% ipython --no-banner

In [1]: import numpy as np

In [2]: np.set_printoptions(precision=1, suppress=True, linewidth=160)

In [3]: mat = np.array([[0.2, -0.1, 0.2],
   ...:     [-2.0, 0.4, -0.8],
   ...:     [0.2, 1.9, -0.7],
   ...:     [-0.1, 1.3, 0.8],
   ...:     [0.1, 0.3, 0.3],
   ...:     [1.2, -3.0, -0.6],
   ...:     [1.8, 1.1, 0.3],
   ...:     [1.9, -0.6, 0.8],
   ...:     [0.2, -0.2, -1.6],
   ...:     [1.8, 0.9, 0.2],
   ...:     [3.0, -4.2, -7.5],
   ...:     [-1.1, -0.7, 2.3],
   ...:     [0.0, -1.8, 2.6],
   ...:     [0.8, -0.8, 0.1],
   ...:     [0.9, -0.4, 0.3],
   ...:     [0.4, -0.5, -0.6],
   ...:     [1.3, 0.3, 0.2],
   ...:     [-1.3, -2.0, 0.5],
   ...:     [0.0, -0.8, 0.1],
   ...:     [0.5, 2.1, -2.1]])

In [4]: mat
Out[4]: 
array([[ 0.2, -0.1,  0.2],
       [-2. ,  0.4, -0.8],
       [ 0.2,  1.9, -0.7],
       [-0.1,  1.3,  0.8],
       [ 0.1,  0.3,  0.3],
       [ 1.2, -3. , -0.6],
       [ 1.8,  1.1,  0.3],
       [ 1.9, -0.6,  0.8],
       [ 0.2, -0.2, -1.6],
       [ 1.8,  0.9,  0.2],
       [ 3. , -4.2, -7.5],
       [-1.1, -0.7,  2.3],
       [ 0. , -1.8,  2.6],
       [ 0.8, -0.8,  0.1],
       [ 0.9, -0.4,  0.3],
       [ 0.4, -0.5, -0.6],
       [ 1.3,  0.3,  0.2],
       [-1.3, -2. ,  0.5],
       [ 0. , -0.8,  0.1],
       [ 0.5,  2.1, -2.1]])

In [5]: Xs = (mat - mat.mean(axis=0)) / mat.std(axis=0)

In [6]: Xs.std(axis=0)
Out[6]: array([1., 1., 1.])

In [7]: c = np.linalg.lstsq(np.delete(Xs, 1, axis=1), Xs[:, 1])[0]

In [8]: round(1 - np.var(Xs[:, 1] - np.delete(Xs, 1, axis=1) @ c), 1)
Out[8]: np.float64(0.1)
